% ipython --no-banner

In [1]: import numpy as np

In [2]: np.set_printoptions(precision=2, suppress=True, linewidth=140)

In [3]: E = np.array([[1, -1, 1, -1, 1, -1, 1, -1],
   ...:     [1, -1, 1, -1, -1, 1, -1, 1],
   ...:     [1, -1, -1, 1, -1, 1, 1, -1],
   ...:     [1, 1, -1, -1, -1, -1, 1, 1],
   ...:     [1, -1, -1, 1, 1, -1, -1, 1],
   ...:     [1, 1, 1, 1, -1, -1, -1, -1]])

In [4]: print(E)
[[ 1 -1  1 -1  1 -1  1 -1]
 [ 1 -1  1 -1 -1  1 -1  1]
 [ 1 -1 -1  1 -1  1  1 -1]
 [ 1  1 -1 -1 -1 -1  1  1]
 [ 1 -1 -1  1  1 -1 -1  1]
 [ 1  1  1  1 -1 -1 -1 -1]]

In [5]: rng = np.random.default_rng(1475)

In [6]: other = E + rng.integers(-2, 3, (6, 2)) @ rng.integers(-2, 3, (2, 8))

In [7]: print(other)
[[ 0  1  0 -2  0 -1  3  0]
 [ 0  5 -2 -2 -2  3 -1  6]
 [ 3 -5  1  3  1  1 -3 -3]
 [ 0  1 -1 -2 -2 -2  4  0]
 [-1  5 -4 -1 -1  0  2  5]
 [-1  5 -1 -1 -3 -1  3  1]]

In [8]: print(np.abs(other - E).sum(axis=1))
[ 9 19 18  8 23 18]

In [9]: print(other - E)
[[-1  2 -1 -1 -1  0  2  1]
 [-1  6 -3 -1 -1  2  0  5]
 [ 2 -4  2  2  2  0 -4 -2]
 [-1  0  0 -1 -1 -1  3 -1]
 [-2  6 -3 -2 -2  1  3  4]
 [-2  4 -2 -2 -2  0  4  2]]

In [10]: def softmax(z):
    ...:     e = np.exp(z - z.max(axis=-1, keepdims=True))
    ...:     return e / e.sum(axis=-1, keepdims=True)
    ...: 

In [11]: print(softmax(E[2] + 4))
[0.22 0.03 0.03 0.22 0.03 0.22 0.22 0.03]

In [12]: S = E @ E.T / np.sqrt(8)

In [13]: print(softmax(S))
[[0.77 0.05 0.05 0.05 0.05 0.05]
 [0.05 0.77 0.05 0.05 0.05 0.05]
 [0.05 0.05 0.77 0.05 0.05 0.05]
 [0.05 0.05 0.05 0.77 0.05 0.05]
 [0.05 0.05 0.05 0.05 0.77 0.05]
 [0.05 0.05 0.05 0.05 0.05 0.77]]

In [14]: K = np.array([[-0.6, 0.6, -0.5, 1.1, 1.7, -0.2],
    ...:     [-0.8, 0.5, 0.3, 0.0, 0.9, 0.1],
    ...:     [-1.1, 0.0, -0.5, -0.8, 0.3, 0.1],
    ...:     [-1.0, -0.8, -0.5, 0.5, 0.5, 0.7],
    ...:     [-1.0, -1.0, 0.2, -0.2, 0.7, 0.0],
    ...:     [0.8, 1.1, 1.9, 1.0, 2.0, 0.4]])

In [15]: print(K)
[[-0.6  0.6 -0.5  1.1  1.7 -0.2]
 [-0.8  0.5  0.3  0.   0.9  0.1]
 [-1.1  0.  -0.5 -0.8  0.3  0.1]
 [-1.  -0.8 -0.5  0.5  0.5  0.7]
 [-1.  -1.   0.2 -0.2  0.7  0. ]
 [ 0.8  1.1  1.9  1.   2.   0.4]]

In [16]: print(np.trace(K))
1.0

In [17]: print(np.allclose(K @ K.T, K.T @ K))
False

In [18]: print(round(np.abs(np.linalg.eigvals(K)).max(), 2))
1.63

In [19]: print((K - K.T) / 2)
[[ 0.    0.7   0.3   1.05  1.35 -0.5 ]
 [-0.7   0.    0.15  0.4   0.95 -0.5 ]
 [-0.3  -0.15  0.   -0.15  0.05 -0.9 ]
 [-1.05 -0.4   0.15  0.    0.35 -0.15]
 [-1.35 -0.95 -0.05 -0.35  0.   -1.  ]
 [ 0.5   0.5   0.9   0.15  1.    0.  ]]

In [20]: print(np.allclose(K, K.T))
False

In [21]: vec = np.array([4, -5, -9, -1, -1, -8])

In [22]: print(np.linalg.norm(K @ vec) <= np.linalg.norm(K, 2) * np.linalg.norm(vec) + 1e-9)
True

In [23]: print(K @ np.eye(6)[4])
[1.7 0.9 0.3 0.5 0.7 2. ]

In [24]: print(np.einsum("ij,j->i", K, vec))
[ -2.1 -10.1  -0.2  -2.1  -1.3 -25.6]

In [25]: print(K @ vec)
[ -2.1 -10.1  -0.2  -2.1  -1.3 -25.6]

In [26]: print(K @ (2 * vec))
[ -4.2 -20.2  -0.4  -4.2  -2.6 -51.2]

In [27]: print((K @ vec).argmax())
2

In [28]: print(K * vec)
[[ -2.4  -3.    4.5  -1.1  -1.7   1.6]
 [ -3.2  -2.5  -2.7  -0.   -0.9  -0.8]
 [ -4.4  -0.    4.5   0.8  -0.3  -0.8]
 [ -4.    4.    4.5  -0.5  -0.5  -5.6]
 [ -4.    5.   -1.8   0.2  -0.7  -0. ]
 [  3.2  -5.5 -17.1  -1.   -2.   -3.2]]

In [29]: other = E / np.sqrt((E ** 2).mean(axis=1, keepdims=True))

In [30]: print(E - E.mean(axis=1, keepdims=True))
[[ 1. -1.  1. -1.  1. -1.  1. -1.]
 [ 1. -1.  1. -1. -1.  1. -1.  1.]
 [ 1. -1. -1.  1. -1.  1.  1. -1.]
 [ 1.  1. -1. -1. -1. -1.  1.  1.]
 [ 1. -1. -1.  1.  1. -1. -1.  1.]
 [ 1.  1.  1.  1. -1. -1. -1. -1.]]

In [31]: print(np.linalg.matrix_rank(other) == np.linalg.matrix_rank(E))
True

In [32]: print(np.linalg.norm(other, axis=1))
[2.83 2.83 2.83 2.83 2.83 2.83]

In [33]: print(np.abs(K).max())
2.0

In [34]: print(K.sum(axis=1))
[ 2.1  1.  -2.  -0.6 -1.3  7.2]

In [35]: print(K.shape)
(6, 6)

In [36]: print(K - K[0])
[[ 0.   0.   0.   0.   0.   0. ]
 [-0.2 -0.1  0.8 -1.1 -0.8  0.3]
 [-0.5 -0.6  0.  -1.9 -1.4  0.3]
 [-0.4 -1.4  0.  -0.6 -1.2  0.9]
 [-0.4 -1.6  0.7 -1.3 -1.   0.2]
 [ 1.4  0.5  2.4 -0.1  0.3  0.6]]

In [37]: print(np.unravel_index(np.abs(K).argmax(), K.shape))
(np.int64(5), np.int64(4))

In [38]: print(np.diff(K, axis=0))
[[-0.2 -0.1  0.8 -1.1 -0.8  0.3]
 [-0.3 -0.5 -0.8 -0.8 -0.6  0. ]
 [ 0.1 -0.8  0.   1.3  0.2  0.6]
 [ 0.  -0.2  0.7 -0.7  0.2 -0.7]
 [ 1.8  2.1  1.7  1.2  1.3  0.4]]

In [39]: print(np.count_nonzero(K))
33

In [40]: other = np.array([[-2, 1, 2],
    ...:     [2, 2, 1],
    ...:     [0, -2, 1],
    ...:     [2, -2, 0],
    ...:     [-1, -2, 1],
    ...:     [0, -2, -2]])

In [41]: print(np.einsum("ij,ij->i", K, K))
[ 5.11  1.8   2.2   2.88  2.57 10.62]

In [42]: print(np.vstack([K, other.T]).shape)
(9, 6)

In [43]: A = np.load("w.npy")

In [44]: print(A)
[[ 0.81  0.59  0.    0.    0.    0.  ]
 [-0.59  0.81  0.    0.    0.    0.  ]
 [ 0.    0.    1.    0.    0.    0.  ]
 [ 0.    0.    0.    1.    0.    0.  ]
 [ 0.    0.    0.    0.    1.    0.  ]
 [ 0.    0.    0.    0.    0.    1.  ]]

In [45]: W1 = np.array([[-1, 2, -1, 1, 1, -1],
    ...:     [-2, 2, -1, 0, -1, 1],
    ...:     [0, 0, -2, -2, -1, -1],
    ...:     [1, 1, 2, 0, -2, -1],
    ...:     [0, 0, -2, -2, 0, 0],
    ...:     [-1, -2, 2, -1, -1, 2]])

In [46]: b = np.array([1, 5, 3, -2, -1, -5])

In [47]: act = np.maximum(A @ W1 + b, 0)

In [48]: print((act > 0).astype(int))
[[0 1 1 0 0 0]
 [0 1 1 0 0 0]
 [1 1 1 0 0 0]
 [1 1 1 0 0 0]
 [1 1 1 0 0 0]
 [0 1 1 0 0 0]]

In [49]: W2 = np.array([[0, -1, -3],
    ...:     [3, -3, 0],
    ...:     [-2, 3, 0],
    ...:     [-2, 2, 0],
    ...:     [-1, -2, 3],
    ...:     [0, -1, 3]])

In [50]: print(act @ W2)
[[ 20.17 -18.57   0.  ]
 [ 10.77  -7.99   0.  ]
 [ 13.   -13.    -3.  ]
 [  8.    -5.    -6.  ]
 [ 13.   -13.    -3.  ]
 [ -1.     6.     0.  ]]

In [51]: other = K / np.sqrt((K ** 2).mean(axis=1, keepdims=True))

In [52]: print(np.linalg.matrix_rank(K - K.mean(axis=1, keepdims=True)))
5

In [53]: print(other[2])
[-1.82  0.   -0.83 -1.32  0.5   0.17]

In [54]: print(np.linalg.norm(other, axis=1))
[2.45 2.45 2.45 2.45 2.45 2.45]
